% python3 -q
>>> import numpy as np
>>> from numpy import linalg as LA
>>> np.set_printoptions(precision=1, suppress=True, linewidth=100, floatmode="fixed")
>>> def rnd(a):
...     return np.round(a, 1) + 0
... 
>>> m1 = np.array([[-3, -3, -2, 1], [-3, -3, -2, 1], [3, 3, 3, 1], [-2, -1, 2, 0]])
>>> rank = LA.matrix_rank(m1)
>>> rank
np.int64(3)
>>> N = LA.svd(m1)[2][rank:].T
>>> [int(LA.matrix_rank(m1[:, :j + 1])) for j in range(4)]
[1, 2, 3, 3]
>>> rnd(m1 @ N)
array([[0.0],
       [0.0],
       [0.0],
       [0.0]])
>>> [int(LA.matrix_rank(m1[:i])) for i in range(1, len(m1) + 1)]
[1, 1, 2, 3]
>>> arr = np.loadtxt("sample17.csv", delimiter=",")
>>> arr
array([[ 0.9,  0.9,  0.9],
       [ 0.7,  0.8,  0.8],
       [-0.8, -0.8, -0.8],
       [ 0.5,  0.6,  0.5],
       [ 0.7,  0.7,  0.6],
       [ 0.9,  0.8, -0.6],
       [-0.1, -0.3, -0.7],
       [ 0.1, -0.1, -0.6],
       [ 0.6,  0.5, -0.5],
       [-0.2, -0.1,  0.2],
       [ 0.7,  0.7,  0.4]])
>>> B = np.c_[arr[:, :1] @ np.array([[-2]]), np.array([-2, -2, -1, 0, 2, -2, -1, -2, -3, 0, -3])]
>>> B
array([[-1.8, -2.0],
       [-1.4, -2.0],
       [ 1.6, -1.0],
       [-1.0,  0.0],
       [-1.4,  2.0],
       [-1.8, -2.0],
       [ 0.2, -1.0],
       [-0.2, -2.0],
       [-1.2, -3.0],
       [ 0.4,  0.0],
       [-1.4, -3.0]])
>>> LA.matrix_rank(B)
np.int64(2)
>>> rnd(LA.lstsq(arr, B[:, 0])[0])
array([-2.0,  0.0,  0.0])
>>> rnd(LA.norm(B - arr @ LA.lstsq(arr, B)[0], axis=0))
array([0.0, 4.6])
>>> hat = B @ LA.solve(B.T @ B, B.T)
>>> rnd((np.eye(11) - hat) @ B)
array([[0.0, 0.0],
       [0.0, 0.0],
       [0.0, 0.0],
       [0.0, 0.0],
       [0.0, 0.0],
       [0.0, 0.0],
       [0.0, 0.0],
       [0.0, 0.0],
       [0.0, 0.0],
       [0.0, 0.0],
       [0.0, 0.0]])
>>> np.allclose(hat @ hat, hat)
True
>>> rnd(np.diag(hat))
array([0.2, 0.1, 0.3, 0.1, 0.4, 0.2, 0.0, 0.1, 0.2, 0.0, 0.2])
>>> cen = (arr - arr.mean(axis=0)) / arr.std(axis=0)
>>> rnd(cen.std(axis=0))
array([1.0, 1.0, 1.0])
>>> b = LA.lstsq(np.delete(cen, 2, axis=1), cen[:, 2])[0]
>>> rnd(b)
array([-2.8,  3.4])
>>> np.abs(b).argmax()
np.int64(1)
>>> rnd(1 - np.var(cen[:, 2] - np.delete(cen, 2, axis=1) @ b))
np.float64(0.8)
>>> mat = np.load("block9.npy")
>>> mat
array([[ 5.0, -2.0,  0.0],
       [-2.0,  0.0, -2.0],
       [ 0.0, -2.0,  3.0]])
>>> r0 = np.array([2, 2, 2])
>>> B = mat + np.outer(r0, np.eye(3)[2])
>>> LA.matrix_rank(LA.inv(B) - LA.inv(mat), tol=1e-8)
np.int64(1)
>>> Q, vecs = LA.qr(mat[:, :1])[0], LA.qr(mat[:, 1:])[0]
>>> sig = LA.svd(Q.T @ vecs, compute_uv=False)
>>> rnd(LA.norm(Q @ Q.T - vecs @ vecs.T, 2))
np.float64(1.0)
>>> rnd(sig)
array([0.7])
>>> blk = np.stack([mat, 2 * mat, mat[::-1]])
>>> rnd(LA.det(blk))
array([ -32.0, -256.0,   32.0])
>>> np.einsum("bij,cij->bc", blk, blk)
array([[ 50.0, 100.0,  16.0],
       [100.0, 200.0,  32.0],
       [ 16.0,  32.0,  50.0]])
>>> blk.sum(axis=0)
array([[15.0, -8.0,  3.0],
       [-8.0,  0.0, -8.0],
       [ 5.0, -8.0,  9.0]])
>>> blk.shape
(3, 3, 3)
>>> LA.matrix_rank(blk)
array([3, 3, 3])
>>> rnd(np.poly(mat))
array([ 1.0, -8.0,  7.0, 32.0])
>>> np.einsum("ij,ji->", mat, mat)
np.float64(50.0)
>>> rnd(LA.eigvals(mat).sum().real)
np.float64(8.0)
>>> rnd(LA.det(2 * mat)), rnd(LA.det(mat))
(np.float64(-256.0), np.float64(-32.0))
>>> rnd(LA.det(mat[::-1]))
np.float64(32.0)
>>> Q, _ = LA.qr(np.array([[-1.0], [-1.4], [-0.8], [0.2]]))
>>> E = Q @ Q.T
>>> rnd(E)
array([[ 0.3,  0.4,  0.2, -0.1],
       [ 0.4,  0.5,  0.3, -0.1],
       [ 0.2,  0.3,  0.2,  0.0],
       [-0.1, -0.1,  0.0,  0.0]])
>>> vec = np.array([0, 2, 0, 0])
>>> rnd(E @ vec)
array([ 0.8,  1.1,  0.6, -0.2])
>>> rnd(LA.eigvalsh(2 * E - np.eye(4)))
array([-1.0, -1.0, -1.0,  1.0])
>>> rnd(E @ E @ vec)
array([ 0.8,  1.1,  0.6, -0.2])
>>> Uu, sig, Vh = LA.svd(E)
>>> rnd(sig)
array([1.0, 0.0, 0.0, 0.0])
>>> np.argmax(sig[:-1] / (sig[1:] + 1e-6)) + 1
np.int64(1)
>>> B = Uu[:, :1] @ np.diag(sig[:1]) @ Vh[:1]
>>> LA.matrix_rank(E, rtol=0.05)
np.int64(1)
>>> LA.matrix_rank(B)
np.int64(1)
>>> rnd(LA.norm(E - B, 2)), rnd(sig[1])
(np.float64(0.0), np.float64(0.0))
>>> rnd(LA.norm(E - B) / LA.norm(E))
np.float64(0.0)
>>> rnd(np.abs(E - B).max())
np.float64(0.0)
>>> vec = np.array([0, 1, 1, 2])
>>> rnd(E @ (2 * vec))
array([ 1.0,  1.4,  0.8, -0.2])
>>> LA.norm(E @ vec) <= LA.norm(E, 2) * LA.norm(vec) + 1e-9
np.True_
>>> rnd(E @ vec)
array([ 0.5,  0.7,  0.4, -0.1])
>>> rnd(np.einsum("ij,j->i", E, vec))
array([ 0.5,  0.7,  0.4, -0.1])
>>> rnd((E * vec).sum(axis=1))
array([ 0.5,  0.7,  0.4, -0.1])
>>> rnd(E * vec)
array([[ 0.0,  0.4,  0.2, -0.1],
       [ 0.0,  0.5,  0.3, -0.2],
       [ 0.0,  0.3,  0.2, -0.1],
       [ 0.0, -0.1,  0.0,  0.0]])
>>> Uu, sig, Vh = LA.svd(E)
>>> vecs = Vh[:(sig > 1e-8).sum()]
>>> rng = np.random.default_rng(368543)
>>> vec = E[0] + -2 * E[3] + rng.integers(2) * np.eye(4)[2]
>>> rnd(vec)
array([ 0.4,  0.5,  1.3, -0.1])
>>> rnd(vecs.T @ vecs)
array([[ 0.3,  0.4,  0.2, -0.1],
       [ 0.4,  0.5,  0.3, -0.1],
       [ 0.2,  0.3,  0.2,  0.0],
       [-0.1, -0.1,  0.0,  0.0]])
>>> K = np.array([[-2, -2, -3], [-1, 3, -3], [0, 3, -1]])
>>> K[-1] = K[0] + 3 * K[1]
>>> K
array([[ -2,  -2,  -3],
       [ -1,   3,  -3],
       [ -5,   7, -12]])
>>> labels = rng.permutation(3)
>>> labels
array([1, 2, 0])
>>> B = mat[labels][:, labels]
>>> rnd(LA.det(B)), rnd(LA.det(mat[labels]))
(np.float64(-32.0), np.float64(-32.0))
>>> np.allclose(B, mat)
False
>>> B
array([[ 0.0, -2.0, -2.0],
       [-2.0,  3.0,  0.0],
       [-2.0,  0.0,  5.0]])
>>> np.diag(B)
array([0.0, 3.0, 5.0])
>>> labels = rng.permutation(3)
>>> labels
array([1, 0, 2])
>>> B = K[labels][:, labels]
>>> rnd(np.sort(np.abs(LA.eigvals(B))))
array([ 0.0,  1.2, 12.2])
>>> np.trace(B)
np.int64(-11)
>>> np.diag(B)
array([  3,  -2, -12])
>>> Uu, sig, Vh = LA.svd(K)
>>> rnd(sig)
array([15.5,  3.7,  0.0])
>>> B = Uu[:, :2] @ np.diag(sig[:2]) @ Vh[:2]
>>> rnd(np.abs(K - B).max())
np.float64(0.0)
>>> rnd(LA.norm(K - B) / LA.norm(K))
np.float64(0.0)
>>> rnd(LA.norm(K - B, 2)), rnd(sig[2])
(np.float64(0.0), np.float64(0.0))
>>> B = K + rng.integers(-2, 3, (3, 2)) @ rng.integers(-2, 3, (2, 3))
>>> B
array([[ 1,  0,  2],
       [-5,  3, -9],
       [-3, 11, -8]])
>>> np.abs(B - K).sum(axis=1)
array([10, 10, 10])
>>> B - K
array([[ 3,  2,  5],
       [-4,  0, -6],
       [ 2,  4,  4]])
>>> LA.matrix_rank(B - K, tol=1e-8)
np.int64(2)
>>> rnd(LA.svd(B - K, compute_uv=False))
array([10.7,  3.3,  0.0])
>>> rnd(np.sort(np.abs(LA.eigvals(E))))
array([0.0, 0.0, 0.0, 1.0])
>>> E.inv()
Traceback (most recent call last):
  File "<python-input-106>", line 1, in <module>
    E.inv()
    ^^^^^
AttributeError: 'numpy.ndarray' object has no attribute 'inv'
>>> rnd(LA.det(E))
np.float64(0.0)
>>> np.trace(E)
np.float64(1.0)
>>> rnd(np.abs(LA.eigvals(E)).max())
np.float64(1.0)
>>> M = np.array([[2.7, 1.3, 1.6],
...     [-2.4, 0.6, -0.6],
...     [0.8, 2.2, 0.0],
...     [0.3, -0.2, 0.6],
...     [2.5, 1.2, 0.8],
...     [-1.0, -0.2, 1.7],
...     [-0.8, -2.5, -2.1],
...     [3.1, -0.7, -1.5],
...     [-5.8, -0.4, -1.5],
...     [0.1, -1.6, 0.0],
...     [1.8, -2.0, -1.8],
...     [-2.7, 0.6, 2.3],
...     [-3.4, -0.1, -0.5],
...     [2.4, -0.3, -2.3],
...     [2.2, -3.1, -1.6]])
>>> G = np.cov(M, rowvar=False)
>>> rnd(np.polyfit(M[:, 2], M[:, 1], 1))
array([ 0.6, -0.2])
>>> rnd(np.corrcoef(M[:, 2], M[:, 1])[0, 1])
np.float64(0.6)
>>> rnd(LA.eigvalsh(G)[::-1])
array([7.0, 3.4, 0.9])
>>> rnd(G)
array([[ 7.0, -0.3, -0.3],
       [-0.3,  2.2,  1.3],
       [-0.3,  1.3,  2.2]])
>>> labels = M[:, 1] > np.median(M[:, 1])
>>> r0 = M[labels].mean(axis=0) - M[~labels].mean(axis=0)
>>> labels.astype(int)
array([1, 1, 1, 0, 1, 0, 0, 0, 0, 0, 0, 1, 1, 0, 0])
>>> np.argsort(-np.abs(r0).round(6), kind="stable")
array([1, 2, 0])
>>> (((M - M.mean(axis=0)) @ r0 > 0) == labels).mean()
np.float64(0.8)
>>> rnd(r0)
array([-0.7,  2.2,  1.5])
>>> data = np.loadtxt("run4.csv", delimiter=",")
>>> rnd(data)
array([[ 0.5,  0.9,  0.0],
       [-0.9,  0.5,  0.0],
       [ 0.0,  0.0,  1.0]])
>>> hat = np.triu(np.array([[2, 2, 3], [2, 2, 0], [2, 1, 3]]), 1) + np.eye(3)
>>> B = hat @ data @ LA.inv(hat)
>>> rnd(hat @ data - data @ hat)
array([[-1.7,  0.0,  1.5],
       [ 0.0,  1.7,  2.6],
       [ 0.0,  0.0,  0.0]])
>>> np.trace(B), np.trace(data)
(np.float64(2.0), np.float64(2.0))
>>> rnd(np.poly(B))
array([ 1.0, -2.0,  2.0, -1.0])
